In [1]: import numpy as np

In [2]: np.set_printoptions(precision=2, suppress=True, linewidth=160, floatmode="fixed")

In [3]: X = np.load("a.npy")

In [4]: X
Out[4]: 
array([[-2.59,  1.93, -0.28,  0.33],
       [ 0.17, -0.09,  0.12, -0.45],
       [-2.28, -0.63, -0.45,  3.42],
       [ 2.60, -5.87,  0.66,  2.17],
       [ 2.66, -4.37,  0.38,  1.71],
       [ 3.32, -4.85,  0.59,  1.08],
       [ 1.45,  0.01,  0.13, -1.18]])

In [5]: left, sig, vt = np.linalg.svd(X)

In [6]: vecs = vt[:(sig > 1e-8).sum()]

In [7]: rng = np.random.default_rng(422)

In [8]: vec = X[4] + 3 * X[2] + rng.integers(2) * np.eye(4)[2]

In [9]: vec
Out[9]: array([-4.18, -6.26, -0.97, 11.97])

In [10]: vecs.T @ vecs
Out[10]: 
array([[ 0.99, -0.03, -0.10, -0.03],
       [-0.03,  0.94, -0.23, -0.06],
       [-0.10, -0.23,  0.13, -0.23],
       [-0.03, -0.06, -0.23,  0.94]])

In [11]: np.diag(vecs.T @ vecs)
Out[11]: array([0.99, 0.94, 0.13, 0.94])

In [12]: np.linalg.cond(X) > 100
Out[12]: np.True_

In [13]: np.argsort(-np.linalg.norm(X, axis=0).round(6), kind="stable")[:3]
Out[13]: array([1, 0, 3])

In [14]: round(np.linalg.norm(X, 1), 2), np.round(np.linalg.norm(X, np.inf), 2)
Out[14]: (np.float64(17.75), np.float64(11.3))

In [15]: round(np.linalg.norm(X, 2), 2)
Out[15]: np.float64(10.89)

In [16]: J = np.array([[-3, 3, -6, -2, 2, -4],
    ...:     [3, 0, 3, 2, 0, 2],
    ...:     [-6, -3, -3, -4, -2, -2],
    ...:     [2, -2, 4, -2, 2, -4],
    ...:     [-2, 0, -2, 2, 0, 2],
    ...:     [4, 2, 2, -4, -2, -2]])

In [17]: J
Out[17]: 
array([[-3,  3, -6, -2,  2, -4],
       [ 3,  0,  3,  2,  0,  2],
       [-6, -3, -3, -4, -2, -2],
       [ 2, -2,  4, -2,  2, -4],
       [-2,  0, -2,  2,  0,  2],
       [ 4,  2,  2, -4, -2, -2]])

In [18]: round(float(np.abs(np.linalg.eigvals(J)).max()), 2)
Out[18]: 9.49

In [19]: np.allclose(J, J.T)
Out[19]: False

In [20]: J.inv()
AttributeError: 'numpy.ndarray' object has no attribute 'inv'


In [21]: left, sig, vt = np.linalg.svd(J)

In [22]: np.argmax(sig[:-1] / (sig[1:] + 1e-6)) + 1
Out[22]: np.int64(4)

In [23]: sig.round(2) + 0
Out[23]: array([12.28,  8.96,  6.41,  4.68,  0.00,  0.00])

In [24]: other = left[:, :4] @ np.diag(sig[:4]) @ vt[:4]

In [25]: np.linalg.matrix_rank(other)
Out[25]: np.int64(4)

In [26]: round(float(np.linalg.norm(J - other, 2)), 2), round(float(sig[4]), 2)
Out[26]: (0.0, 0.0)

In [27]: np.round(np.abs(J - other).max(), 2)
Out[27]: np.float64(0.0)

In [28]: np.linalg.matrix_rank(J, rtol=0.05)
Out[28]: np.int64(4)

In [29]: other = J / np.linalg.norm(J, axis=1, keepdims=True)

In [30]: cov = other @ other.T

In [31]: (cov - 2 * np.eye(6)).round(6).argmax(axis=1)
Out[31]: array([2, 3, 0, 5, 0, 3])

In [32]: (np.abs(cov) > 0.9).astype(int)
Out[32]: 
array([[1, 0, 0, 0, 0, 0],
       [0, 1, 0, 0, 0, 0],
       [0, 0, 1, 0, 0, 0],
       [0, 0, 0, 1, 0, 0],
       [0, 0, 0, 0, 1, 0],
       [0, 0, 0, 0, 0, 1]])

In [33]: ang = np.radians(30)

In [34]: R = np.eye(6)

In [35]: R[1, 1] = R[2, 2] = np.cos(ang)

In [36]: R[1, 2], R[2, 1] = -np.sin(ang), np.sin(ang)

In [37]: R
Out[37]: 
array([[ 1.00,  0.00,  0.00,  0.00,  0.00,  0.00],
       [ 0.00,  0.87, -0.50,  0.00,  0.00,  0.00],
       [ 0.00,  0.50,  0.87,  0.00,  0.00,  0.00],
       [ 0.00,  0.00,  0.00,  1.00,  0.00,  0.00],
       [ 0.00,  0.00,  0.00,  0.00,  1.00,  0.00],
       [ 0.00,  0.00,  0.00,  0.00,  0.00,  1.00]])

In [38]: other = J @ R.T

In [39]: np.abs(other - J).max(axis=0)
Out[39]: array([0.00, 2.60, 2.30, 0.00, 0.00, 0.00])

In [40]: np.allclose(np.linalg.norm(J, axis=1), np.linalg.norm(other, axis=1))
Out[40]: True

In [41]: round(float(np.linalg.det(R)), 2), np.round(np.trace(R), 2)
Out[41]: (1.0, np.float64(5.73))

In [42]: np.round(np.linalg.svd(J, compute_uv=False), 2) + 0, np.round(np.linalg.svd(other, compute_uv=False), 2) + 0
Out[42]: 
(array([12.28,  8.96,  6.41,  4.68,  0.00,  0.00]),
 array([12.28,  8.96,  6.41,  4.68,  0.00,  0.00]))

In [43]: np.allclose(J @ J.T, other @ other.T)
Out[43]: True

In [44]: data = np.load("x.npy")

In [45]: data
Out[45]: 
array([[-0.90, -1.00,  0.98,  0.83],
       [ 0.65,  0.86, -0.37,  0.13],
       [ 0.02,  1.00, -0.92, -0.87],
       [ 0.86,  1.00, -0.96, -0.73],
       [ 0.82,  1.00, -0.97, -0.82],
       [-0.71, -1.00,  0.97,  0.86],
       [ 0.60,  0.22,  0.13,  0.49],
       [-0.56, -0.98,  0.73,  0.39],
       [-0.27,  1.00, -1.00, -0.99],
       [-0.38, -1.00,  0.98,  0.93],
       [ 0.04,  0.96, -0.75, -0.68],
       [ 0.81,  1.00, -0.82, -0.32],
       [ 0.06,  0.91, -0.64, -0.54],
       [ 0.52, -0.97,  0.85,  0.89],
       [ 0.24,  0.80, -0.45, -0.26],
       [-0.04,  0.71, -0.43, -0.40],
       [ 0.64,  0.77, -0.25,  0.23],
       [ 0.46,  1.00, -1.00, -0.99],
       [-0.49, -0.92,  0.56,  0.22],
       [-0.63, -0.99,  0.84,  0.54],
       [-0.45, -0.99,  0.87,  0.69],
       [ 0.56,  0.68, -0.20,  0.21],
       [ 0.60,  1.00, -0.93, -0.77],
       [-0.25,  0.04, -0.11, -0.24],
       [-0.02,  0.41, -0.23, -0.21]])

In [46]: W2 = data[[20, 9]].astype(float)

In [47]: for _ in range(4):
    ...:     z = np.linalg.norm(data[:, None] - W2, axis=-1).argmin(axis=1)
    ...:     W2 = np.array([data[z == j].mean(axis=0) for j in range(2)])
    ...: 

In [48]: z
Out[48]: array([1, 0, 0, 0, 0, 1, 0, 1, 0, 1, 0, 0, 0, 1, 0, 0, 0, 0, 1, 1, 1, 0, 0, 0, 0])

In [49]: np.bincount(z)
Out[49]: array([17,  8])

In [50]: np.abs(W2[1] - W2[0]).argmax()
Out[50]: np.int64(1)

In [51]: W2
Out[51]: 
array([[ 0.34,  0.79, -0.58, -0.40],
       [-0.45, -0.98,  0.85,  0.67]])
